% ipython --no-banner

In [1]: import numpy as np

In [2]: import numpy.linalg as la

In [3]: np.set_printoptions(suppress=True, linewidth=120)

In [4]: W0 = np.load("arr.npy")

In [5]: print(W0)
[[3. 1. 1. 1. 1. 1. 1. 1. 1.]
 [1. 3. 1. 1. 1. 1. 1. 1. 1.]
 [1. 1. 3. 1. 1. 1. 1. 1. 1.]
 [1. 1. 1. 3. 1. 1. 1. 1. 1.]
 [1. 1. 1. 1. 3. 1. 1. 1. 1.]
 [1. 1. 1. 1. 1. 3. 1. 1. 1.]
 [1. 1. 1. 1. 1. 1. 3. 1. 1.]
 [1. 1. 1. 1. 1. 1. 1. 3. 1.]
 [1. 1. 1. 1. 1. 1. 1. 1. 3.]]

In [6]: # symmetric

In [7]: vals, vecs = la.eigh(W0)

In [8]: print(np.unique(vals.round(6) + 0, return_counts=True)[1])
[8 1]

In [9]: print(vals.round(2))
[ 2.  2.  2.  2.  2.  2.  2.  2. 11.]

In [10]: print(np.round(la.svd(W0, compute_uv=False), 2))
[11.  2.  2.  2.  2.  2.  2.  2.  2.]

In [11]: print(np.round(np.abs(vecs[:, -1]), 2))
[0.33 0.33 0.33 0.33 0.33 0.33 0.33 0.33 0.33]

In [12]: print(np.round(vecs.T @ W0 @ vecs, 2) + 0)
[[ 2.  0.  0.  0.  0.  0.  0.  0.  0.]
 [ 0.  2.  0.  0.  0.  0.  0.  0.  0.]
 [ 0.  0.  2.  0.  0.  0.  0.  0.  0.]
 [ 0.  0.  0.  2.  0.  0.  0.  0.  0.]
 [ 0.  0.  0.  0.  2.  0.  0.  0.  0.]
 [ 0.  0.  0.  0.  0.  2.  0.  0.  0.]
 [ 0.  0.  0.  0.  0.  0.  2.  0.  0.]
 [ 0.  0.  0.  0.  0.  0.  0.  2.  0.]
 [ 0.  0.  0.  0.  0.  0.  0.  0. 11.]]

In [13]: print((vals > 1e-8).sum(), (vals < -1e-8).sum())
9 0

In [14]: A = np.loadtxt("data.csv", delimiter=",")

In [15]: print(A)
[[ 0.4  -0.09 -0.5   0.6  -0.1   0.8   0.8   0.1 ]
 [ 1.1   0.2   0.6  -0.4   0.3  -1.2   0.   -0.2 ]
 [ 0.2   0.61 -0.9  -1.1  -0.6   0.1   1.1  -0.6 ]
 [-0.4   0.77 -1.4  -1.1   0.7  -1.    0.9  -0.8 ]
 [-0.6   0.09  0.   -0.1   2.2  -0.3  -0.3  -0.1 ]
 [ 0.1   0.43  0.6  -0.5  -0.5  -1.1   0.   -0.4 ]
 [ 0.    0.65 -1.5  -1.2  -0.6  -0.2   0.3  -0.6 ]
 [ 0.6   0.4   0.6  -1.2   1.4   0.7   0.2  -0.4 ]
 [ 2.1  -2.08  0.3  -0.1  -0.6   0.6  -3.6   2.1 ]
 [ 0.8   2.48 -0.5  -0.3  -0.6  -0.3   0.1  -2.5 ]
 [ 2.7   0.71 -2.1  -0.4   0.7   0.4  -0.5  -0.7 ]
 [-0.3   1.15  0.4   0.4   0.2   0.3   0.5  -1.1 ]
 [-1.1  -0.31  0.   -1.1   0.6   0.2  -0.5   0.3 ]
 [-0.5  -0.5   0.8  -1.4   1.1  -0.3   0.4   0.5 ]
 [ 0.3   0.29  1.5  -0.1  -0.5   0.7  -0.4  -0.3 ]
 [ 0.9   0.73  0.4   1.2  -0.4  -2.5  -1.9  -0.7 ]
 [ 0.1  -0.3   0.1   1.1  -3.4   0.   -0.8   0.3 ]
 [-1.4  -0.7   1.5  -0.3  -0.1   1.8  -1.3   0.7 ]
 [ 0.7   0.22  1.6  -0.1  -2.    0.6   0.8  -0.2 ]
 [ 2.4  -0.23 -1.2  -0.1   0.2   0.5  -0.8   0.2 ]
 [ 1.4   0.7  -1.7   0.   -0.8  -0.5   0.   -0.7 ]
 [-0.3   0.11 -1.    0.4  -2.1   0.   -0.9  -0.1 ]
 [ 0.1   0.84 -0.3  -0.4  -0.1  -0.3   0.8  -0.8 ]
 [ 0.3  -1.56 -1.5   0.4   0.   -0.6  -0.3   1.6 ]
 [-0.8  -1.47  0.1  -0.1   1.1   0.6  -0.3   1.5 ]
 [-1.2   0.58  0.6  -0.5  -0.9  -0.6   2.6  -0.6 ]
 [-0.8  -0.98  1.6   0.    0.7   1.2  -0.7   1.  ]]

In [16]: W1 = np.array([[-1, -2, -3, 2, 1, 0],
    ...:     [3, -2, 3, 3, -2, -1],
    ...:     [2, 0, 1, 0, -3, 0],
    ...:     [-3, -1, -2, 0, 1, 3],
    ...:     [-1, 3, 0, 1, 0, -3],
    ...:     [1, 0, 1, 3, -3, 2],
    ...:     [0, 2, -2, -1, 1, 2],
    ...:     [1, -3, -1, 3, 0, -3]])

In [17]: c = np.array([1, 0, 1, 1, 1, 0])

In [18]: hid = np.maximum(A @ W1 + c, 0)

In [19]: print(la.matrix_rank(hid))
6

In [20]: print(np.round((hid > 0).mean(axis=0), 2))
[0.67 0.44 0.67 0.63 0.67 0.41]

In [21]: C = np.array([[0, 6], [1, -3], [-6, 3], [4, 0], [-2, 4], [2, -2]])

In [22]: print(W1 @ C)
[[ 22  -5]
 [ -6  27]
 [  0   3]
 [ 15 -23]
 [  1  -9]
 [ 16  -7]
 [ 12 -12]
 [  9  18]]

In [23]: u = np.array([-3, 4, 4, -5])

In [24]: rng = np.random.default_rng(339502)

In [25]: E = np.outer(rng.normal(size=16), u) + 0.02 * rng.normal(size=(16, 4))

In [26]: print(E.round(2))
[[ 6.77 -9.05 -9.03 11.29]
 [-4.78  6.39  6.39 -8.  ]
 [-0.84  1.12  1.17 -1.4 ]
 [ 2.01 -2.67 -2.72  3.34]
 [-3.7   4.95  4.95 -6.12]
 [ 1.44 -1.92 -1.93  2.39]
 [-0.2   0.2   0.25 -0.26]
 [-0.36  0.49  0.44 -0.59]
 [ 5.55 -7.37 -7.4   9.22]
 [ 5.25 -7.01 -7.    8.74]
 [-4.25  5.63  5.63 -7.07]
 [ 2.28 -3.02 -3.08  3.83]
 [ 3.76 -5.01 -5.    6.23]
 [ 1.45 -1.95 -1.93  2.46]
 [ 0.16 -0.18 -0.19  0.22]
 [ 2.4  -3.19 -3.17  3.98]]

In [27]: cen = (E - E.mean(axis=0)) / E.std(axis=0)

In [28]: print(np.round(cen.std(axis=0), 2))
[1. 1. 1. 1.]

In [29]: c = la.lstsq(np.delete(cen, 3, axis=1), cen[:, 3])[0]

In [30]: print(np.abs(c).argmax())
1
